% python3 -q
>>> import numpy as np
>>> from numpy import linalg as LA
>>> np.set_printoptions(precision=3, suppress=True, linewidth=140, sign=" ")
>>> data = np.loadtxt("a.csv", delimiter=",")
>>> data
array([[-30.908, -77.433, -34.483, -50.196, -34.436, -25.123,   8.043, -30.862,  15.475, -28.931, -61.768, -29.262,  -5.789,  -0.143,
         -3.859],
       [-14.286, -37.014, -11.934, -22.688, -11.562, -12.118,   7.058, -13.915,   6.544, -12.407, -27.416, -16.968,  -3.345,  -2.291,
         -2.23 ],
       [ -9.582, -24.797,  -6.014, -14.9  ,  -5.774,  -8.61 ,   5.752,  -9.341,   3.525,  -7.631, -17.537, -12.78 ,  -3.051,  -2.801,
         -2.034],
       [ -8.929, -23.05 ,  -5.235, -13.821,  -5.028,  -8.131,   5.496,  -8.721,   3.079,  -6.966, -16.161, -12.144,  -3.031,  -2.857,
         -2.021],
       [ -3.21 ,  -6.969,   0.17 ,  -4.516,  -0.132,  -3.885,   1.728,  -3.512,  -0.916,  -1.367,  -4.352,  -5.18 ,  -2.88 ,  -2.65 ,
         -1.92 ],
       [ -3.205,  -6.954,   0.172,  -4.508,  -0.13 ,  -3.88 ,   1.723,  -3.507,  -0.919,  -1.362,  -4.342,  -5.171,  -2.879,  -2.648,
         -1.92 ],
       [ -1.808,  -3.188,   0.334,  -2.435,  -0.047,  -2.511,   0.356,  -2.189,  -1.265,  -0.444,  -2.019,  -2.727,  -2.266,  -1.826,
         -1.511],
       [ -0.942,  -1.419,   0.12 ,  -1.253,  -0.148,  -1.383,  -0.087,  -1.21 ,  -0.849,  -0.17 ,  -0.965,  -1.264,  -1.339,  -0.978,
         -0.893],
       [ -0.108,  -0.145,   0.002,  -0.143,  -0.034,  -0.161,  -0.033,  -0.143,  -0.107,  -0.018,  -0.108,  -0.127,  -0.161,  -0.108,
         -0.107],
       [ -0.069,  -0.093,   0.001,  -0.092,  -0.022,  -0.103,  -0.022,  -0.092,  -0.069,  -0.011,  -0.069,  -0.081,  -0.103,  -0.069,
         -0.069],
       [  0.316,   0.41 ,   0.014,   0.422,   0.122,   0.475,   0.124,   0.425,   0.32 ,   0.053,   0.316,   0.353,   0.477,   0.31 ,
          0.318],
       [  1.271,   1.557,   0.203,   1.713,   0.666,   1.908,   0.669,   1.734,   1.306,   0.236,   1.294,   1.271,   1.929,   1.177,
          1.286],
       [  3.22 ,   3.76 ,   1.074,   4.411,   2.3  ,   4.769,   2.177,   4.446,   3.238,   0.728,   3.432,   2.733,   4.804,   2.674,
          3.203],
       [  3.664,   4.258,   1.334,   5.035,   2.735,   5.407,   2.556,   5.065,   3.654,   0.86 ,   3.943,   3.02 ,   5.437,   2.977,
          3.624],
       [  6.413,   7.386,   3.26 ,   8.951,   5.73 ,   9.267,   5.026,   8.883,   6.064,   1.799,   7.26 ,   4.596,   9.199,   4.643,
          6.132],
       [  6.84 ,   7.881,   3.596,   9.567,   6.23 ,   9.856,   5.421,   9.474,   6.416,   1.96 ,   7.795,   4.82 ,   9.763,   4.877,
          6.509],
       [ 10.148,  11.792,   6.412,  14.374,  10.292,  14.332,   8.51 ,  14.028,   8.978,   3.31 ,  12.064,   6.434,  13.986,   6.53 ,
          9.324],
       [ 18.612,  22.312,  14.651,  26.884,  21.57 ,  25.351,  16.438,  25.531,  14.645,   7.286,  23.651,  10.08 ,  23.998,   9.98 ,
         15.999],
       [ 19.326,  23.226,  15.389,  27.95 ,  22.557,  26.262,  17.103,  26.495,  15.083,   7.645,  24.659,  10.371,  24.807,  10.238,
         16.538],
       [ 21.117,  25.533,  17.259,  30.625,  25.047,  28.535,  18.765,  28.906,  16.158,   8.556,  27.201,  11.092,  26.815,  10.868,
         17.877],
       [ 25.456,  31.201,  21.893,  37.13 ,  31.162,  33.988,  22.769,  34.724,  18.649,  10.826,  33.438,  12.804,  31.582,  12.309,
         21.055],
       [ 28.099,  34.701,  24.776,  41.107,  34.932,  37.278,  25.191,  38.255,  20.099,  12.244,  37.284,  13.827,  34.426,  13.137,
         22.951],
       [ 37.653,  47.597,  35.476,  55.551,  48.772,  49.019,  33.85 ,  50.95 ,  25.01 ,  17.549,  51.414,  17.448,  44.417,  15.894,
         29.612],
       [ 38.295,  48.475,  36.208,  56.524,  49.712,  49.8  ,  34.427,  51.799,  25.324,  17.914,  52.374,  17.688,  45.075,  16.069,
         30.05 ],
       [ 68.999,  91.68 ,  72.377, 103.395,  95.467,  86.472,  61.414,  92.09 ,  38.805,  36.155,  99.33 ,  28.917,  75.166,  23.367,
         50.111],
       [ 70.216,  93.431,  73.845, 105.263,  97.305,  87.904,  62.464,  93.677,  39.292,  36.902, 101.223,  29.357,  76.318,  23.625,
         50.878],
       [ 70.878,  94.382,  74.643, 106.277,  98.304,  88.681,  63.034,  94.538,  39.555,  37.309, 102.252,  29.595,  76.942,  23.764,
         51.295],
       [ 71.668,  95.521,  75.598, 107.49 ,  99.498,  89.61 ,  63.714,  95.567,  39.869,  37.795, 103.482,  29.88 ,  77.687,  23.93 ,
         51.791]])
>>> [round(float(x), 3) for x in LA.svd(data, compute_uv=False)[:3]]
[667.925, 92.702, 29.959]
>>> LA.cond(data) > 100
np.True_
>>> np.round(LA.norm(data, 2) / LA.norm(data), 3)
np.float64(0.99)
>>> np.argsort(-LA.norm(data, axis=0).round(6), kind="stable")[:3]
array([  3,  10,   1])
